In [1]: import numpy as np

In [2]: from numpy import linalg as LA

In [3]: np.set_printoptions(precision=1, suppress=True, linewidth=160, sign=" ")

In [4]: feats = np.load("mat.npy")

In [5]: feats
Out[5]: 
array([[-2.5,  3.5,  1. ],
       [-1.3,  1.5, 10.1],
       [ 0. ,  0. ,  4. ],
       [ 0.5, -1.5,  4.7],
       [ 2.3,  0.1, -3.9],
       [ 2.1,  4.1,  6.8],
       [-1.1, -4. , -5.1],
       [ 0.2,  0.7, -2.1],
       [ 1.9, -2.6, -0.7],
       [ 0.1, -1.7,  7. ],
       [-0.4,  2. ,  4.1],
       [-0.1, -1. ,  8.1],
       [ 0.7,  1.1, -8.4]])

In [6]: cent = feats[[9, 10]].astype(float)

In [7]: for _ in range(6):
   ...:     idx = LA.norm(feats[:, None] - cent, axis=-1).argmin(axis=1)
   ...:     cent = np.array([feats[idx == j].mean(axis=0) for j in range(2)])
   ...: 

In [8]: idx
Out[8]: array([ 1,  0,  0,  0,  1,  0,  1,  1,  1,  0,  0,  0,  1])

In [9]: cent
Out[9]: 
array([[ 0.1,  0.5,  6.4],
       [ 0.2, -0.2, -3.2]])

In [10]: m1 = np.array([[6.0, 1.0, 1.0], [1.0, 6.0, 1.0], [1.0, 1.0, 6.0]])

In [11]: m1
Out[11]: 
array([[ 6.,  1.,  1.],
       [ 1.,  6.,  1.],
       [ 1.,  1.,  6.]])

In [12]: evals, evecs = LA.eigh(m1)

In [13]: (evals > 1e-8).sum(), (evals < -1e-8).sum()
Out[13]: (np.int64(3), np.int64(0))

In [14]: LA.eigvalsh(m1 + -1 * np.eye(3))
Out[14]: array([ 4.,  4.,  7.])

In [15]: LA.svd(m1, compute_uv=False)
Out[15]: array([ 8.,  5.,  5.])

In [16]: LA.eigvalsh(m1 @ m1)
Out[16]: array([ 25.,  25.,  64.])

In [17]: np.unique(evals.round(6) + 0, return_counts=True)[1]
Out[17]: array([ 2,  1])
